$ python3 -q
>>> import numpy as np
>>> import numpy.linalg as la
>>> np.set_printoptions(precision=2, suppress=True, linewidth=160)
>>> W0 = np.array([[3, 0, 3, 2, 2],
...     [0, 1, 0, 2, 0],
...     [0, 0, 0, 3, 1],
...     [0, 0, 0, 2, 0],
...     [0, 0, 0, 0, 2]])
>>> # columns 0 and 2 are equal
>>> rank = la.matrix_rank(W0)
>>> rank
np.int64(4)
>>> ns = la.svd(W0)[2][rank:].T
>>> [int(la.matrix_rank(W0[:, :j + 1])) for j in range(5)]
[1, 2, 2, 3, 4]
>>> np.round(W0 @ ns, 2) + 0
array([[0.],
       [0.],
       [0.],
       [0.],
       [0.]])
>>> la.matrix_rank(W0.T @ W0), la.matrix_rank(W0 @ W0.T)
(np.int64(4), np.int64(4))
>>> [round(float(x), 2) for x in la.svd(W0, compute_uv=False)[:3]]
[5.75, 3.39, 1.92]
>>> np.argsort(-la.norm(W0, axis=0).round(6), kind="stable")[:3]
array([3, 0, 2])
>>> W0 @ W0
array([[ 9,  0,  9, 19, 13],
       [ 0,  1,  0,  6,  0],
       [ 0,  0,  0,  6,  2],
       [ 0,  0,  0,  4,  0],
       [ 0,  0,  0,  0,  4]])
>>> F = np.load("data.npy")
>>> F
array([[7.02, 6.  , 4.  ],
       [0.  , 0.02, 2.  ],
       [7.  , 6.  , 4.02]])
>>> U, sv, Vh = la.svd(W0)
>>> np.argmax(sv[:-1] / (sv[1:] + 1e-6)) + 1
np.int64(4)
>>> other = U[:, :4] @ np.diag(sv[:4]) @ Vh[:4]
>>> round(np.abs(W0 - other).max(), 2)
np.float64(0.0)
>>> other.round(2) + 0
array([[3., 0., 3., 2., 2.],
       [0., 1., 0., 2., 0.],
       [0., 0., 0., 3., 1.],
       [0., 0., 0., 2., 0.],
       [0., 0., 0., 0., 2.]])
>>> la.matrix_rank(W0, rtol=0.05)
np.int64(4)
>>> K = np.load("w.npy")
>>> K
array([[0, 1, 0],
       [1, 0, 0],
       [0, 0, 0]])
>>> # 2 groups of indices that never mix
>>> t3 = np.stack([K, 4 * K, K[::-1]])
>>> la.matrix_rank(t3.reshape(3, -1))
np.int64(2)
>>> (t3 @ K.T).shape
(3, 3, 3)
>>> np.all(la.eigvalsh(K) > 0)
np.False_
>>> np.round(la.eigvalsh(K).min(), 2)
np.float64(-1.0)
>>> [round(float(la.det(K[:i, :i])), 2) + 0 for i in range(1, 4)]
[0.0, -1.0, 0.0]
>>> A = np.load("arr.npy")
>>> A
array([[ -0.5 , -29.34, -20.18],
       [  1.22, -19.7 , -14.41],
       [  2.07, -10.07,  -8.18],
       [  2.08,  -9.59,  -7.85],
       [  2.06,  -8.19,  -6.86],
       [  2.02,  -7.25,  -6.18],
       [  1.38,  -3.02,  -2.89],
       [  1.31,  -2.76,  -2.66],
       [  0.08,  -0.14,  -0.15],
       [  0.06,  -0.11,  -0.11],
       [ -0.04,   0.09,   0.09],
       [  0.16,   0.63,   0.38],
       [  0.82,   1.07,   0.35],
       [  1.14,   1.27,   0.31],
       [  1.45,   1.45,   0.27],
       [  1.84,   1.68,   0.23],
       [  3.  ,   2.37,   0.1 ],
       [  3.46,   2.66,   0.05],
       [  3.6 ,   2.74,   0.04],
       [  5.07,   3.69,  -0.09],
       [  7.35,   5.24,  -0.23],
       [ 11.97,   8.61,  -0.37],
       [ 13.52,   9.79,  -0.38],
       [ 15.21,  11.1 ,  -0.38],
       [ 16.  ,  11.73,  -0.37]])
>>> np.unique(K.round(6), axis=0).shape
(3, 3)
>>> np.allclose(K[:-1].T @ la.lstsq(K[:-1].T, K[-1])[0], K[-1])
True
>>> f, v = A[14], A[5]
>>> np.round(f @ f, 2)
np.float64(4.28)
>>> p = (f @ v) / (f @ f) * f
>>> round(la.norm(f + v) ** 2 + la.norm(f - v) ** 2, 2)
np.float64(198.23)
>>> v - p
array([ 5.16, -4.11, -5.6 ])
>>> rng = np.random.default_rng(441257)
>>> labels = rng.permutation(3)
>>> other = A[:, labels] * rng.choice([-1, 1], 3)
>>> other
array([[-29.34,   0.5 ,  20.18],
       [-19.7 ,  -1.22,  14.41],
       [-10.07,  -2.07,   8.18],
       [ -9.59,  -2.08,   7.85],
       [ -8.19,  -2.06,   6.86],
       [ -7.25,  -2.02,   6.18],
       [ -3.02,  -1.38,   2.89],
       [ -2.76,  -1.31,   2.66],
       [ -0.14,  -0.08,   0.15],
       [ -0.11,  -0.06,   0.11],
       [  0.09,   0.04,  -0.09],
       [  0.63,  -0.16,  -0.38],
       [  1.07,  -0.82,  -0.35],
       [  1.27,  -1.14,  -0.31],
       [  1.45,  -1.45,  -0.27],
       [  1.68,  -1.84,  -0.23],
       [  2.37,  -3.  ,  -0.1 ],
       [  2.66,  -3.46,  -0.05],
       [  2.74,  -3.6 ,  -0.04],
       [  3.69,  -5.07,   0.09],
       [  5.24,  -7.35,   0.23],
       [  8.61, -11.97,   0.37],
       [  9.79, -13.52,   0.38],
       [ 11.1 , -15.21,   0.38],
       [ 11.73, -16.  ,   0.37]])
>>> U, _, Vh = la.svd(A.T @ other)
>>> np.round(la.lstsq(A, other)[0], 2) + 0
array([[ 0., -1.,  0.],
       [ 1.,  0.,  0.],
       [ 0.,  0., -1.]])
